$ python3 -q
>>> import numpy as np
>>> np.set_printoptions(suppress=True, linewidth=200)
>>> arr = np.loadtxt("out0.csv", delimiter=",")
>>> arr
array([[-0.39, -0.5 ,  0.52,  1.21,  0.08,  1.11,  0.11, -2.08,  0.06, -0.7 ,  2.41, -0.79,  0.97],
       [-1.19, -1.49,  1.53,  3.6 ,  0.28,  3.28,  0.34, -6.3 ,  0.31, -2.11,  7.21, -2.4 ,  3.01],
       [ 0.38,  0.5 , -0.51, -1.19, -0.09, -1.12, -0.11,  2.12, -0.08,  0.72, -2.42,  0.8 , -1.  ],
       [ 0.  ,  0.03,  0.01, -0.02,  0.01, -0.01,  0.02,  0.03,  0.06,  0.05,  0.03,  0.02,  0.02],
       [-0.43, -0.52,  0.47,  1.2 ,  0.09,  1.1 ,  0.09, -2.09,  0.1 , -0.71,  2.4 , -0.83,  0.98],
       [-1.2 , -1.48,  1.52,  3.6 ,  0.33,  3.3 ,  0.31, -6.31,  0.31, -2.1 ,  7.24, -2.4 ,  3.  ],
       [ 0.79,  1.03, -1.  , -2.4 , -0.2 , -2.21, -0.23,  4.21, -0.2 ,  1.38, -4.77,  1.59, -1.99],
       [-0.39, -0.5 ,  0.51,  1.2 ,  0.13,  1.09,  0.12, -2.08,  0.09, -0.71,  2.39, -0.84,  0.98],
       [-1.23, -1.49,  1.5 ,  3.55,  0.31,  3.33,  0.27, -6.28,  0.27, -2.1 ,  7.25, -2.4 ,  3.01],
       [ 0.4 ,  0.47, -0.49, -1.22, -0.12, -1.11, -0.11,  2.08, -0.09,  0.72, -2.39,  0.81, -1.01],
       [ 0.8 ,  1.01, -0.99, -2.41, -0.24, -2.21, -0.2 ,  4.17, -0.2 ,  1.42, -4.82,  1.6 , -1.99],
       [ 0.82,  1.02, -0.97, -2.39, -0.22, -2.2 , -0.2 ,  4.22, -0.2 ,  1.4 , -4.82,  1.59, -2.  ],
       [ 0.79,  1.01, -0.97, -2.39, -0.18, -2.19, -0.2 ,  4.17, -0.2 ,  1.39, -4.79,  1.63, -1.96],
       [ 0.39,  0.47, -0.49, -1.21, -0.09, -1.07, -0.11,  2.1 , -0.12,  0.71, -2.41,  0.78, -0.99],
       [ 1.21,  1.49, -1.49, -3.6 , -0.32, -3.32, -0.31,  6.34, -0.33,  2.11, -7.2 ,  2.37, -3.03],
       [ 0.42,  0.51, -0.48, -1.19, -0.12, -1.11, -0.11,  2.13, -0.08,  0.7 , -2.43,  0.82, -1.02],
       [-1.21, -1.49,  1.53,  3.6 ,  0.27,  3.3 ,  0.34, -6.3 ,  0.3 , -2.07,  7.19, -2.39,  3.01],
       [-1.18, -1.5 ,  1.44,  3.6 ,  0.34,  3.31,  0.33, -6.3 ,  0.3 , -2.13,  7.21, -2.42,  3.  ],
       [ 0.79,  1.01, -1.  , -2.4 , -0.18, -2.22, -0.21,  4.21, -0.22,  1.37, -4.79,  1.6 , -1.99],
       [ 0.8 ,  0.96, -0.98, -2.38, -0.18, -2.19, -0.19,  4.2 , -0.17,  1.4 , -4.78,  1.62, -1.98],
       [ 1.18,  1.5 , -1.47, -3.58, -0.35, -3.3 , -0.33,  6.31, -0.32,  2.12, -7.19,  2.42, -3.01],
       [ 1.22,  1.48, -1.48, -3.61, -0.3 , -3.32, -0.34,  6.28, -0.29,  2.1 , -7.18,  2.4 , -2.99],
       [-0.45, -0.52,  0.52,  1.19,  0.11,  1.11,  0.1 , -2.09,  0.1 , -0.69,  2.39, -0.78,  1.03],
       [-0.4 , -0.51,  0.47,  1.23,  0.12,  1.09,  0.09, -2.09,  0.12, -0.73,  2.37, -0.78,  1.04],
       [-0.42, -0.53,  0.51,  1.16,  0.08,  1.1 ,  0.12, -2.13,  0.1 , -0.71,  2.43, -0.79,  1.02],
       [ 1.18,  1.52, -1.49, -3.57, -0.33, -3.3 , -0.3 ,  6.28, -0.28,  2.11, -7.18,  2.4 , -2.97],
       [-0.41, -0.51,  0.47,  1.17,  0.12,  1.11,  0.1 , -2.1 ,  0.07, -0.68,  2.39, -0.77,  0.99],
       [-0.01, -0.02, -0.01, -0.01, -0.01,  0.  , -0.03,  0.01,  0.01,  0.03,  0.01,  0.02,  0.01],
       [ 0.4 ,  0.54, -0.5 , -1.19, -0.05, -1.1 , -0.09,  2.07, -0.11,  0.71, -2.39,  0.82, -0.96],
       [ 0.8 ,  0.98, -1.03, -2.37, -0.16, -2.2 , -0.2 ,  4.2 , -0.19,  1.43, -4.82,  1.61, -2.01],
       [-0.78, -1.  ,  1.01,  2.48,  0.2 ,  2.24,  0.2 , -4.17,  0.23, -1.42,  4.77, -1.61,  1.98],
       [-0.37, -0.51,  0.51,  1.21,  0.08,  1.08,  0.08, -2.1 ,  0.11, -0.67,  2.38, -0.8 ,  0.99],
       [-0.43, -0.47,  0.48,  1.19,  0.1 ,  1.1 ,  0.12, -2.09,  0.12, -0.68,  2.43, -0.77,  0.97],
       [-0.82, -0.98,  0.98,  2.41,  0.18,  2.19,  0.22, -4.18,  0.2 , -1.41,  4.81, -1.62,  2.03],
       [ 0.38,  0.52, -0.53, -1.2 , -0.13, -1.12, -0.12,  2.09, -0.07,  0.68, -2.41,  0.82, -0.98],
       [ 1.21,  1.51, -1.51, -3.58, -0.31, -3.29, -0.32,  6.31, -0.31,  2.09, -7.17,  2.4 , -2.99],
       [ 1.2 ,  1.53, -1.49, -3.61, -0.28, -3.27, -0.28,  6.28, -0.32,  2.1 , -7.2 ,  2.39, -2.95],
       [-0.81, -0.99,  1.01,  2.4 ,  0.21,  2.22,  0.24, -4.17,  0.22, -1.43,  4.78, -1.63,  2.02],
       [-1.19, -1.49,  1.47,  3.59,  0.31,  3.34,  0.28, -6.27,  0.28, -2.08,  7.2 , -2.39,  2.99],
       [-0.84, -0.99,  0.98,  2.41,  0.2 ,  2.17,  0.18, -4.19,  0.21, -1.38,  4.84, -1.63,  1.99],
       [ 1.22,  1.52, -1.49, -3.58, -0.3 , -3.32, -0.32,  6.3 , -0.27,  2.09, -7.22,  2.43, -3.  ],
       [-1.2 , -1.47,  1.5 ,  3.61,  0.32,  3.3 ,  0.3 , -6.3 ,  0.29, -2.11,  7.17, -2.38,  3.03],
       [-0.81, -1.03,  1.02,  2.39,  0.19,  2.23,  0.21, -4.19,  0.23, -1.35,  4.76, -1.6 ,  1.98],
       [-1.19, -1.53,  1.53,  3.6 ,  0.3 ,  3.33,  0.28, -6.28,  0.29, -2.09,  7.21, -2.42,  3.01],
       [ 0.01,  0.03,  0.03, -0.04,  0.01, -0.04,  0.03, -0.03, -0.01,  0.  ,  0.02, -0.05, -0.02],
       [ 0.42,  0.5 , -0.52, -1.2 , -0.13, -1.07, -0.11,  2.09, -0.1 ,  0.7 , -2.42,  0.78, -1.01]])
>>> B = np.array([[0, 0, 2],
...     [1, 1, 0],
...     [0, 1, 2],
...     [1, 1, 0],
...     [2, 0, 2],
...     [1, 2, 1],
...     [2, 2, 2],
...     [2, 0, 1],
...     [1, 0, 1],
...     [1, 0, 1],
...     [1, 1, 2],
...     [1, 1, 2],
...     [2, 2, 1]])
>>> np.linalg.matrix_rank(arr @ B)
np.int64(3)
